In [1]: import numpy as np

In [2]: np.set_printoptions(precision=3, suppress=True, linewidth=120)

In [3]: rnd = lambda a: np.round(a, 3) + 0

In [4]: M = np.load("out9.npy")

In [5]: M
Out[5]: 
array([[2, 2, 2, 2],
       [2, 4, 4, 4],
       [2, 4, 6, 6],
       [2, 4, 6, 8]])

In [6]: # equal to its transpose

In [7]: other = np.linalg.inv(M)

In [8]: rnd(np.linalg.slogdet(M)[0])
Out[8]: np.float64(1.0)

In [9]: other
Out[9]: 
array([[ 1. , -0.5,  0. ,  0. ],
       [-0.5,  1. , -0.5,  0. ],
       [ 0. , -0.5,  1. , -0.5],
       [ 0. ,  0. , -0.5,  0.5]])

In [10]: rnd(np.linalg.cond(M))
Out[10]: np.float64(29.284)

In [11]: np.allclose(other, M.T)
Out[11]: False

In [12]: rnd(np.linalg.det(M) * other)
Out[12]: 
array([[16., -8.,  0.,  0.],
       [-8., 16., -8.,  0.],
       [ 0., -8., 16., -8.],
       [ 0.,  0., -8.,  8.]])

In [13]: r0 = np.array([0, -1, 1, -2, 2]) + 0.5

In [14]: F = np.outer(r0, r0) / (r0 @ r0)

In [15]: rnd(F)
Out[15]: 
array([[ 0.022, -0.022,  0.067, -0.067,  0.111],
       [-0.022,  0.022, -0.067,  0.067, -0.111],
       [ 0.067, -0.067,  0.2  , -0.2  ,  0.333],
       [-0.067,  0.067, -0.2  ,  0.2  , -0.333],
       [ 0.111, -0.111,  0.333, -0.333,  0.556]])

In [16]: W1 = np.array([[2, 2, 1, 0, 1, 1],
    ...:     [1, 0, 0, 0, 2, 1],
    ...:     [2, 1, 1, 1, 1, 2],
    ...:     [1, 0, 0, 1, 0, 1],
    ...:     [2, 2, 0, 0, 1, 1]])

In [17]: coef = np.array([-2, 0, 2, 1, 2, 0])

In [18]: act = np.maximum(F @ W1 + coef, 0)

In [19]: np.linalg.matrix_rank(act)
Out[19]: np.int64(3)

In [20]: basis = np.array([[5, -5], [4, 3], [-5, -1], [1, -4], [1, 2], [0, -3]])

In [21]: rnd(act @ basis)
Out[21]: 
array([[-5.956, -1.311],
       [-6.711, -2.222],
       [-3.867,  0.067],
       [-6.133, -2.667],
       [-1.778,  1.444]])

In [22]: W1 @ basis
Out[22]: 
array([[ 14,  -6],
       [  7,  -4],
       [ 11, -16],
       [  6, -12],
       [ 19,  -5]])

In [23]: data = np.loadtxt("m.csv", delimiter=",")

In [24]: data
Out[24]: 
array([[ 0., -1.,  1.],
       [ 1.,  0.,  1.],
       [-1., -1.,  0.]])

In [25]: # skew, so no eigenvalue has a real part

In [26]: w, vecs = np.linalg.eigh(F)

In [27]: x = np.array([-3, -3, -1, -3, 0])

In [28]: rnd(vecs * np.abs(w) @ vecs.T)
Out[28]: 
array([[ 0.022, -0.022,  0.067, -0.067,  0.111],
       [-0.022,  0.022, -0.067,  0.067, -0.111],
       [ 0.067, -0.067,  0.2  , -0.2  ,  0.333],
       [-0.067,  0.067, -0.2  ,  0.2  , -0.333],
       [ 0.111, -0.111,  0.333, -0.333,  0.556]])

In [29]: rnd(x @ F @ x)
Out[29]: np.float64(0.8)

In [30]: rnd(x @ F @ x / (x @ x)), rnd(w[0]), rnd(w[-1])
Out[30]: (np.float64(0.029), np.float64(0.0), np.float64(1.0))

In [31]: (np.sign(vecs[:, -1].round(6)) == np.sign(vecs[0, -1].round(6))).astype(int)
Out[31]: array([1, 0, 1, 0, 1])

In [32]: rnd(np.linalg.eigvalsh(F[1:, 1:]))
Out[32]: array([0.   , 0.   , 0.   , 0.978])

In [33]: rnd(np.abs(F).sum(axis=1).max()), rnd(np.abs(w).max())
Out[33]: (np.float64(1.444), np.float64(1.0))
